>>> import numpy as np
>>> np.set_printoptions(precision=3, suppress=True, linewidth=140, sign=" ")
>>> X = np.load("m.npy")
>>> X
array([[ 0,  0, -1, -2],
       [ 0,  0, -2,  2],
       [ 0,  0,  0,  0],
       [ 0,  0,  0,  0]])
>>> W1 = np.array([[1, 0, 1, 1, 2, 2],
...     [0, -1, 1, 2, 0, 1],
...     [0, 2, -2, 1, 0, -1],
...     [2, 0, -1, 0, 2, 0]])
>>> coef = np.array([-2, -1, -2, -1, 0, 3])
>>> H = np.maximum(X @ W1 + coef, 0)
>>> H
array([[ 0,  0,  2,  0,  0,  4],
       [ 2,  0,  0,  0,  4,  5],
       [ 0,  0,  0,  0,  0,  3],
       [ 0,  0,  0,  0,  0,  3]])
>>> (H > 0).astype(int)
array([[ 0,  0,  1,  0,  0,  1],
       [ 1,  0,  0,  0,  1,  1],
       [ 0,  0,  0,  0,  0,  1],
       [ 0,  0,  0,  0,  0,  1]])
>>> (H > 0).mean(axis=0)
array([ 0.25,  0.  ,  0.25,  0.  ,  0.25,  1.  ])
>>> C = np.array([[2, 1], [2, 2], [0, 2], [2, 1], [0, 1], [1, 0]])
>>> W1 @ C
array([[ 6,  6],
       [ 3,  2],
       [ 5,  1],
       [ 4,  2]])
>>> (H @ C).round(6).argmax(axis=1)
array([ 0,  0,  0,  0])
>>> np.linalg.lstsq(H[:-1].T, H[-1])[2]
np.int32(3)
>>> np.linalg.cond(X) > 100
np.True_
>>> [round(float(x), 3) for x in np.linalg.svd(X, compute_uv=False)[:3]]
[3.0, 2.0, 0.0]
>>> gram = X.T @ X
>>> np.trace(gram), (X ** 2).sum()
(np.int64(13), np.int64(13))
>>> np.linalg.svd(X, compute_uv=False) ** 2
array([ 9.,  4.,  0.,  0.])
>>> np.diag(gram)
array([ 0,  0,  5,  8])
>>> np.einsum("ii->", X)
np.int64(0)
>>> np.round(np.linalg.eigvals(X).sum().real, 3)
np.float64(0.0)
>>> feats = np.load("arr.npy")
>>> feats
array([[ 3, -9, -3],
       [ 0,  0,  1],
       [-2,  6,  2]])
>>> r = np.linalg.matrix_rank(feats)
>>> r
np.int64(2)
>>> N = np.linalg.svd(feats)[2][r:].T
>>> np.round(N @ N.T, 3) + 0
array([[ 0.9,  0.3,  0. ],
       [ 0.3,  0.1,  0. ],
       [ 0. ,  0. ,  0. ]])
>>> [int(np.linalg.matrix_rank(feats[:i])) for i in range(1, len(feats) + 1)]
[1, 2, 2]
>>> [int(np.linalg.matrix_rank(feats[:, :j + 1])) for j in range(3)]
[1, 1, 2]
>>> N.shape
(3, 1)
>>> feats[2] @ feats[0]
np.int64(-66)
>>> np.round(np.linalg.norm(feats, 1), 3), round(float(np.linalg.norm(feats, np.inf)), 3)
(np.float64(15.0), 15.0)
>>> np.linalg.norm(feats, axis=1).argmax()
np.int64(0)
>>> np.linalg.norm(feats, axis=1)
array([ 9.95 ,  1.   ,  6.633])
>>> round(np.linalg.norm(feats[2] - feats[0]), 3)
np.float64(16.583)
>>> round(np.linalg.norm(feats, 2), 3)
np.float64(11.962)
>>> round(np.linalg.norm(feats) ** 2 / np.linalg.norm(feats, 2) ** 2, 3)
np.float64(1.006)
>>> round(np.linalg.norm(feats, "nuc"), 3)
np.float64(12.915)
>>> (feats - feats.T) / 2
array([[ 0. , -4.5, -0.5],
       [ 4.5,  0. , -2.5],
       [ 0.5,  2.5,  0. ]])
>>> round(float(np.abs(np.linalg.eigvals(feats)).max()), 3)
6.0
>>> round(float(np.linalg.det(feats)), 3)
-0.0
>>> Uu, s, vt = np.linalg.svd(feats)
>>> evecs = vt[:(s > 1e-8).sum()]
>>> rng = np.random.default_rng(8617)
>>> vec = feats[2] + 5 * feats[1] + rng.integers(2) * np.eye(3)[1]
>>> vec
array([-2.,  6.,  7.])
>>> np.allclose(evecs.T @ evecs @ vec, vec)
True
>>> np.linalg.matrix_rank(np.vstack([feats, vec]))
np.int64(2)
>>> A2 = feats[0, 0] * feats[1:] - np.outer(feats[1:, 0], feats[0])
>>> A2
array([[ 0,  0,  3],
       [ 0,  0,  0]])
>>> np.linalg.matrix_rank(A2), np.linalg.matrix_rank(feats)
(np.int64(1), np.int64(2))
>>> K = np.load("case18.npy")
>>> K
array([[ 0,  1,  0],
       [ 0,  1,  0],
       [ 0,  1,  0],
       [ 1,  2,  2]])
>>> A2 = K + rng.integers(-2, 3, (4, 2)) @ rng.integers(-2, 3, (2, 3))
>>> A2
array([[ 0, -5,  3],
       [ 3, -5,  3],
       [ 0,  7, -3],
       [ 0,  0,  3]])
>>> np.round(np.linalg.svd(A2 - K, compute_uv=False), 3) + 0
array([ 11.934,   2.754,   0.   ])
>>> A2 - K
array([[ 0, -6,  3],
       [ 3, -6,  3],
       [ 0,  6, -3],
       [-1, -2,  1]])
>>> np.abs(A2 - K).sum(axis=1)
array([  9,  12,   9,   4])
>>> r = np.linalg.matrix_rank(K)
>>> r
np.int64(2)
>>> N = np.linalg.svd(K)[2][r:].T
>>> np.allclose(K @ N, 0)
True
>>> np.round(K @ N, 3) + 0
array([[ 0.],
       [ 0.],
       [ 0.],
       [ 0.]])
>>> np.round(N @ N.T, 3) + 0
array([[ 0.8,  0. , -0.4],
       [ 0. ,  0. ,  0. ],
       [-0.4,  0. ,  0.2]])
>>> [int(np.linalg.matrix_rank(K[:, :j + 1])) for j in range(3)]
[1, 2, 2]
>>> np.round(N[:, 0] / N[np.abs(N[:, 0]).round(6).argmax(), 0], 3) + 0
array([ 1. ,  0. , -0.5])
>>> [int(np.linalg.matrix_rank(K[:i])) for i in range(1, len(K) + 1)]
[1, 1, 1, 2]
>>> Uu, s, vt = np.linalg.svd(K)
>>> evecs = vt[:(s > 1e-8).sum()]
>>> vec = K[0] + 3 * K[1] + rng.integers(2) * np.eye(3)[0]
>>> vec
array([ 0.,  4.,  0.])
>>> np.allclose(evecs.T @ evecs @ vec, vec)
True
>>> np.diag(evecs.T @ evecs)
array([ 0.2,  1. ,  0.8])
>>> np.round(evecs.T @ evecs, 3) + 0
array([[ 0.2,  0. ,  0.4],
       [ 0. ,  1. ,  0. ],
       [ 0.4,  0. ,  0.8]])
>>> np.linalg.matrix_rank(np.vstack([K, vec]))
np.int64(2)
>>> np.abs(np.diag(np.linalg.qr(K)[1])) > 1e-9
array([ True,  True, False])
>>> np.allclose(K[:-1].T @ np.linalg.lstsq(K[:-1].T, K[-1])[0], K[-1])
False
>>> round(float(np.trace(np.linalg.pinv(K) @ K)), 3)
2.0
>>> Uu, s, vt = np.linalg.svd(K)
>>> s.round(3) + 0
array([ 3.253,  1.191,  0.   ])
>>> A2 = Uu[:, :2] @ np.diag(s[:2]) @ vt[:2]
>>> A2.round(3) + 0
array([[ 0.,  1.,  0.],
       [ 0.,  1.,  0.],
       [ 0.,  1.,  0.],
       [ 1.,  2.,  2.]])
>>> np.linalg.matrix_rank(K, rtol=0.05)
np.int64(2)
>>> W0 = np.loadtxt("a.csv", delimiter=",")
>>> W0
array([[  4.,   4.,  13.],
       [  4.,   6.,  17.],
       [  4.,   0.,   1.],
       [  4.,   0.,   1.],
       [  4.,   0.,   5.],
       [  4.,   2.,   9.],
       [  4.,   1.,   7.],
       [  4.,   0.,   3.],
       [  4.,   6.,  17.],
       [  4.,   0.,   3.],
       [  4.,   0.,   3.],
       [  4.,   5.,  15.],
       [  4.,   4.,  13.],
       [  4.,   4.,  13.],
       [  4.,   0.,   1.],
       [  4.,   7.,  19.],
       [  4.,   4.,  13.],
       [  4.,   0.,   0.],
       [  4.,   3.,  11.],
       [  4.,   7.,  19.],
       [  4.,   0.,   0.],
       [  4.,   0.,   0.]])
>>> # row 3 repeats row 2
>>> vec = np.array([-3, 0, 3])
>>> y = W0 @ vec
>>> np.round(np.linalg.solve(W0.T @ W0, W0.T @ y), 3) + 0
array([-3.,  0.,  3.])
>>> np.round(np.linalg.lstsq(W0, y)[0], 3) + 0
array([-3.,  0.,  3.])
>>> np.round(np.linalg.pinv(W0) @ W0, 3) + 0
array([[ 1.,  0.,  0.],
       [ 0.,  1.,  0.],
       [ 0.,  0.,  1.]])
>>> y = y + 0.05 * rng.normal(size=22)
>>> y
array([ 27.002,  39.003,  -8.982,  -8.954,   3.032,  15.029,   9.022,  -2.979,  38.969,  -3.011,  -3.032,  32.926,  26.952,  27.008,
        -9.055,  45.025,  27.045, -12.043,  21.027,  45.002, -12.038, -12.028])
>>> coef, *_ = np.linalg.lstsq(W0, y)
>>> coef.round()
array([-3., -0.,  3.])
>>> np.round(np.linalg.norm(y - W0 @ coef), 3)
np.float64(0.146)
>>> coef
array([-3.006, -0.025,  3.01 ])
>>> np.round(W0.T @ (y - W0 @ coef), 3) + 0
array([ 0.,  0.,  0.])
>>> A2 = np.c_[W0[:, :2] @ np.array([[1, 3], [0, 2]]), np.array([-5, 2, -1, 2, 7, -5, -4, 5, -9, 1, -3, 0, 0, 1, 2, 6, -1, -4, -7, 1, 1, -3])]
>>> A2
array([[ 4., 20., -5.],
       [ 4., 24.,  2.],
       [ 4., 12., -1.],
       [ 4., 12.,  2.],
       [ 4., 12.,  7.],
       [ 4., 16., -5.],
       [ 4., 14., -4.],
       [ 4., 12.,  5.],
       [ 4., 24., -9.],
       [ 4., 12.,  1.],
       [ 4., 12., -3.],
       [ 4., 22.,  0.],
       [ 4., 20.,  0.],
       [ 4., 20.,  1.],
       [ 4., 12.,  2.],
       [ 4., 26.,  6.],
       [ 4., 20., -1.],
       [ 4., 12., -4.],
       [ 4., 18., -7.],
       [ 4., 26.,  1.],
       [ 4., 12.,  1.],
       [ 4., 12., -3.]])
>>> np.linalg.matrix_rank(A2)
np.int64(3)
>>> vec = np.array([7, 8, 9])
>>> a = np.maximum(A2 @ vec, 0)
>>> A2 * (a > 1e-9)[:, None]
array([[ 4., 20., -5.],
       [ 4., 24.,  2.],
       [ 4., 12., -1.],
       [ 4., 12.,  2.],
       [ 4., 12.,  7.],
       [ 4., 16., -5.],
       [ 4., 14., -4.],
       [ 4., 12.,  5.],
       [ 4., 24., -9.],
       [ 4., 12.,  1.],
       [ 4., 12., -3.],
       [ 4., 22.,  0.],
       [ 4., 20.,  0.],
       [ 4., 20.,  1.],
       [ 4., 12.,  2.],
       [ 4., 26.,  6.],
       [ 4., 20., -1.],
       [ 4., 12., -4.],
       [ 4., 18., -7.],
       [ 4., 26.,  1.],
       [ 4., 12.,  1.],
       [ 4., 12., -3.]])
>>> np.tanh(A2 @ vec)
array([ 1.,  1.,  1.,  1.,  1.,  1.,  1.,  1.,  1.,  1.,  1.,  1.,  1.,  1.,  1.,  1.,  1.,  1.,  1.,  1.,  1.,  1.])
>>> A2.T @ a
array([ 13800.,  62416.,    718.])
>>> A2 = W0 + rng.integers(-2, 3, (22, 2)) @ rng.integers(-2, 3, (2, 3))
>>> A2
array([[ 7.,  4., 14.],
       [ 4.,  6., 15.],
       [ 9.,  0.,  0.],
       [ 9.,  0.,  0.],
       [ 0.,  0.,  5.],
       [ 2.,  2.,  9.],
       [ 4.,  1.,  9.],
       [ 0.,  0.,  5.],
       [ 5.,  6., 18.],
       [ 2.,  0.,  5.],
       [ 2.,  0.,  1.],
       [ 4.,  5., 17.],
       [ 6.,  4., 13.],
       [ 3.,  4., 14.],
       [ 2.,  0., -1.],
       [ 3.,  7., 20.],
       [ 5.,  4., 12.],
       [ 9.,  0., -1.],
       [ 0.,  3., 11.],
       [ 3.,  7., 20.],
       [ 0.,  0.,  2.],
       [ 2.,  0., -2.]])
>>> np.abs(A2 - W0).sum(axis=1)
array([ 4.,  2.,  6.,  6.,  4.,  2.,  2.,  6.,  2.,  4.,  4.,  2.,  2.,  2.,  4.,  2.,  2.,  6.,  4.,  2.,  6.,  4.])
>>> A2 - W0
array([[ 3.,  0.,  1.],
       [ 0.,  0., -2.],
       [ 5.,  0., -1.],
       [ 5.,  0., -1.],
       [-4.,  0.,  0.],
       [-2.,  0.,  0.],
       [ 0.,  0.,  2.],
       [-4.,  0.,  2.],
       [ 1.,  0.,  1.],
       [-2.,  0.,  2.],
       [-2.,  0., -2.],
       [ 0.,  0.,  2.],
       [ 2.,  0.,  0.],
       [-1.,  0.,  1.],
       [-2.,  0., -2.],
       [-1.,  0.,  1.],
       [ 1.,  0., -1.],
       [ 5.,  0., -1.],
       [-4.,  0.,  0.],
       [-1.,  0.,  1.],
       [-4.,  0.,  2.],
       [-2.,  0., -2.]])
>>> np.round(np.linalg.svd(A2 - W0, compute_uv=False), 3) + 0
array([ 13.45 ,   6.411,   0.   ])
>>> m1 = np.load("w.npy")
>>> m1
array([[-23.695,  21.906, -20.117],
       [-18.844,  17.508, -16.172],
       [-15.883,  14.829, -13.776],
       [-11.707,  11.059, -10.411],
       [ -9.089,   8.697,  -8.306],
       [ -8.994,   8.612,  -8.23 ],
       [ -5.302,   5.274,  -5.246],
       [ -4.988,   4.989,  -4.99 ],
       [ -4.225,   4.294,  -4.363],
       [ -3.482,   3.612,  -3.743],
       [ -3.243,   3.393,  -3.542],
       [ -2.122,   2.346,  -2.569],
       [ -0.974,   1.219,  -1.465],
       [ -0.928,   1.172,  -1.416],
       [ -0.598,   0.816,  -1.035],
       [  0.248,  -0.992,   1.735],
       [  0.618,  -2.169,   3.72 ],
       [  1.291,  -3.558,   5.825],
       [  1.528,  -3.987,   6.445],
       [  1.688,  -4.266,   6.843],
       [  2.42 ,  -5.473,   8.527],
       [  2.436,  -5.498,   8.561],
       [  2.487,  -5.579,   8.672],
       [  7.926, -13.283,  18.641],
       [  8.934, -14.612,  20.291]])
>>> # looks like rank 2
>>> np.allclose(m1[:-1].T @ np.linalg.lstsq(m1[:-1].T, m1[-1])[0], m1[-1])
True
>>> np.linalg.lstsq(m1[:-1].T, m1[-1])[2]
np.int32(2)
>>> np.abs(np.diag(np.linalg.qr(m1)[1])) > 1e-9
array([ True,  True, False])
>>> Uu, s, vt = np.linalg.svd(m1)
>>> np.argmax(s[:-1] / (s[1:] + 1e-6)) + 1
np.int64(2)
>>> A2 = Uu[:, :2] @ np.diag(s[:2]) @ vt[:2]
>>> round(np.abs(m1 - A2).max(), 3)
np.float64(0.0)
>>> A2
array([[-23.695,  21.906, -20.117],
       [-18.844,  17.508, -16.172],
       [-15.883,  14.829, -13.776],
       [-11.707,  11.059, -10.411],
       [ -9.089,   8.697,  -8.306],
       [ -8.994,   8.612,  -8.23 ],
       [ -5.302,   5.274,  -5.246],
       [ -4.988,   4.989,  -4.99 ],
       [ -4.225,   4.294,  -4.363],
       [ -3.482,   3.612,  -3.743],
       [ -3.243,   3.393,  -3.542],
       [ -2.122,   2.346,  -2.569],
       [ -0.974,   1.219,  -1.465],
       [ -0.928,   1.172,  -1.416],
       [ -0.598,   0.816,  -1.035],
       [  0.248,  -0.992,   1.735],
       [  0.618,  -2.169,   3.72 ],
       [  1.291,  -3.558,   5.825],
       [  1.528,  -3.987,   6.445],
       [  1.688,  -4.266,   6.843],
       [  2.42 ,  -5.473,   8.527],
       [  2.436,  -5.498,   8.561],
       [  2.487,  -5.579,   8.672],
       [  7.926, -13.283,  18.641],
       [  8.934, -14.612,  20.291]])
